$ python -q
>>> import numpy as np
>>> import numpy.linalg as la
>>> np.set_printoptions(precision=3, suppress=True, linewidth=200, floatmode="fixed")
>>> rnd = lambda a: np.round(a, 3) + 0
>>> K = np.load("w.npy")
>>> K
array([[ 1,  1,  0,  2,  3,  0,  0,  0],
       [ 0,  0,  5,  7,  0,  2,  2,  0],
       [ 2,  2,  0,  1,  5,  0,  0,  0],
       [ 0,  0,  0,  4,  2,  0,  0,  0],
       [ 8, 10,  5, 11,  7, 10,  4,  0],
       [ 6,  7,  5,  9,  4,  8,  3,  0],
       [ 6,  5,  3,  3,  4,  6,  0,  0],
       [ 4,  2,  5,  3,  0,  6,  0,  0],
       [ 9,  9,  4,  6,  7, 10,  1,  1],
       [ 2,  0,  1,  0,  1,  0,  0,  0],
       [ 8,  9,  5,  9,  6, 10,  3,  0],
       [ 0,  0,  0,  5,  0,  0,  0,  0],
       [ 0,  0,  0,  0,  0,  0,  0,  0],
       [ 0,  0,  1,  0,  0,  0,  0,  0],
       [ 8,  9,  3,  7,  8,  8,  1,  1],
       [10, 12,  5, 11,  9, 12,  4,  1]])
>>> x0 = np.array([0, 1, 2, 2, -2, 2, 1, -2])
>>> rhs = K @ x0
>>> coef, lr = np.zeros(8), 1 / la.norm(K, 2) ** 2
>>> for i in range(60):
...     coef -= lr * K.T @ (K @ coef - rhs)
...     if i % 10 == 0: print(i, round(la.norm(K @ coef - rhs), 3))
... 
0 32.177
10 22.835
20 16.54
30 12.29
40 9.409
50 7.444
>>> rnd(coef)
array([ 0.290,  0.307,  1.939,  2.109, -1.237,  1.742,  0.888, -0.177])
>>> rnd(la.cond(K))
np.float64(68.206)
>>> dist = la.norm(K[:, None] - K[None], axis=-1)
>>> dist[10].round(6).argsort(kind="stable")[:4]
array([10,  4,  5,  8])
>>> dist.shape
(16, 16)
>>> dist.mean(axis=1).argmax()
np.int64(15)
>>> cen = K - K.mean(axis=0)
>>> V = la.svd(cen)[2][:1]
>>> M2 = cen - cen @ V.T @ V
>>> rnd(np.cov(cen @ V.T, rowvar=False))
np.float64(77.119)
>>> rnd(la.norm(M2) / la.norm(cen))
np.float64(0.357)
>>> cen = K - K.mean(axis=0)
>>> left, s, VT = la.svd(cen, full_matrices=False)
>>> la.matrix_rank(cen)
np.int64(8)
>>> rnd(np.abs(VT[-1]))
array([0.103, 0.644, 0.310, 0.041, 0.201, 0.434, 0.427, 0.256])
>>> np.abs(VT[0]).argmax()
np.int64(5)
>>> rnd(s ** 2 / (s ** 2).sum())
array([0.873, 0.074, 0.041, 0.006, 0.004, 0.001, 0.001, 0.000])
>>> x0 = np.array([1, 4, 4, -5, -1, -5, -4, -2])
>>> rhs = K @ x0
>>> rhs
array([ -8, -33,   0, -22, -60, -47, -11, -13, -32,   5, -49, -25,   0,   4, -33, -64])
>>> rnd(la.pinv(K) @ K)
array([[1.000, 0.000, 0.000, 0.000, 0.000, 0.000, 0.000, 0.000],
       [0.000, 1.000, 0.000, 0.000, 0.000, 0.000, 0.000, 0.000],
       [0.000, 0.000, 1.000, 0.000, 0.000, 0.000, 0.000, 0.000],
       [0.000, 0.000, 0.000, 1.000, 0.000, 0.000, 0.000, 0.000],
       [0.000, 0.000, 0.000, 0.000, 1.000, 0.000, 0.000, 0.000],
       [0.000, 0.000, 0.000, 0.000, 0.000, 1.000, 0.000, 0.000],
       [0.000, 0.000, 0.000, 0.000, 0.000, 0.000, 1.000, 0.000],
       [0.000, 0.000, 0.000, 0.000, 0.000, 0.000, 0.000, 1.000]])
>>> rng = np.random.default_rng(5)
>>> rhs = rhs + 0.3 * rng.normal(size=16)
>>> rnd(rhs)
array([ -8.241, -33.397,  -0.075, -21.874, -59.659, -46.967, -11.166, -13.235, -31.775,   5.490, -48.918, -25.370,  -0.287,   4.480, -32.939, -64.520])
>>> coef, *_ = la.lstsq(K, rhs)
>>> coef.round()
array([ 1.000,  4.000,  4.000, -5.000, -1.000, -5.000, -4.000, -2.000])
>>> rnd(K.T @ (rhs - K @ coef))
array([0.000, 0.000, 0.000, 0.000, 0.000, 0.000, 0.000, 0.000])
>>> rnd(coef)
array([ 1.146,  4.182,  4.074, -5.029, -1.101, -5.228, -4.000, -2.182])
>>> [round(float(la.norm(la.solve(K.T @ K + lam * np.eye(8), K.T @ rhs))), 2) for lam in (0, 1, 10, 100)]
[10.49, 6.79, 5.0, 3.1]
>>> feats = np.loadtxt("a.csv", delimiter=",")
>>> feats
array([[  8.000,   9.000,   2.000,   3.000,  -8.000,   9.000,  -2.000,   1.000,   2.000],
       [ -7.000,  -4.000,   9.000,  -6.000,  -8.000,  -4.000,  -9.000,   4.000,  -4.000],
       [  3.000,  -5.000,  -2.000,   5.000,  -9.000,   8.000,  -8.000,  -1.000,   0.000],
       [ -5.000,   1.000,  -6.000,   2.000,  -1.000,  -8.000,  -2.000,   7.000,  -9.000],
       [ -6.000,  -1.000,   3.000,  -3.000,   0.000,  -4.000,   7.000,  -8.000,  -2.000],
       [  7.000,   0.000,   6.000,  -4.000,   8.000,   2.000,  -8.000,   1.000,   1.000],
       [ 22.000,  17.000, -16.000,  15.000,   8.000,  17.000,  16.000,  -7.000,  10.000]])
>>> # null space of dimension 3
>>> np.allclose(feats[:-1].T @ la.lstsq(feats[:-1].T, feats[-1])[0], feats[-1])
True
>>> la.lstsq(feats[:-1].T, feats[-1])[2]
np.int32(6)
>>> np.abs(np.diag(la.qr(feats)[1])) > 1e-9
array([ True,  True,  True,  True,  True,  True, False])
>>> rnd(feats @ la.pinv(feats) @ feats)
array([[  8.000,   9.000,   2.000,   3.000,  -8.000,   9.000,  -2.000,   1.000,   2.000],
       [ -7.000,  -4.000,   9.000,  -6.000,  -8.000,  -4.000,  -9.000,   4.000,  -4.000],
       [  3.000,  -5.000,  -2.000,   5.000,  -9.000,   8.000,  -8.000,  -1.000,   0.000],
       [ -5.000,   1.000,  -6.000,   2.000,  -1.000,  -8.000,  -2.000,   7.000,  -9.000],
       [ -6.000,  -1.000,   3.000,  -3.000,   0.000,  -4.000,   7.000,  -8.000,  -2.000],
       [  7.000,   0.000,   6.000,  -4.000,   8.000,   2.000,  -8.000,   1.000,   1.000],
       [ 22.000,  17.000, -16.000,  15.000,   8.000,  17.000,  16.000,  -7.000,  10.000]])
>>> gram = feats.T @ feats
>>> rnd(la.svd(feats, compute_uv=False) ** 2)
array([2472.688,  529.813,  299.649,  216.224,  117.440,   24.186,    0.000])
>>> la.matrix_rank(gram)
np.int64(6)
>>> np.trace(gram), (feats ** 2).sum()
(np.float64(3660.0), np.float64(3660.0))
>>> gram = np.cov(K, rowvar=False)
>>> np.median(K, axis=0)
array([3.000, 2.000, 3.000, 4.500, 3.500, 4.000, 0.000, 0.000])
>>> np.argsort(-K.std(axis=0).round(6), kind="stable")
array([5, 1, 3, 0, 4, 2, 6, 7])
>>> gram.shape
(8, 8)
>>> rnd(np.corrcoef(K[:, 2], K[:, 5])[0, 1])
np.float64(0.849)
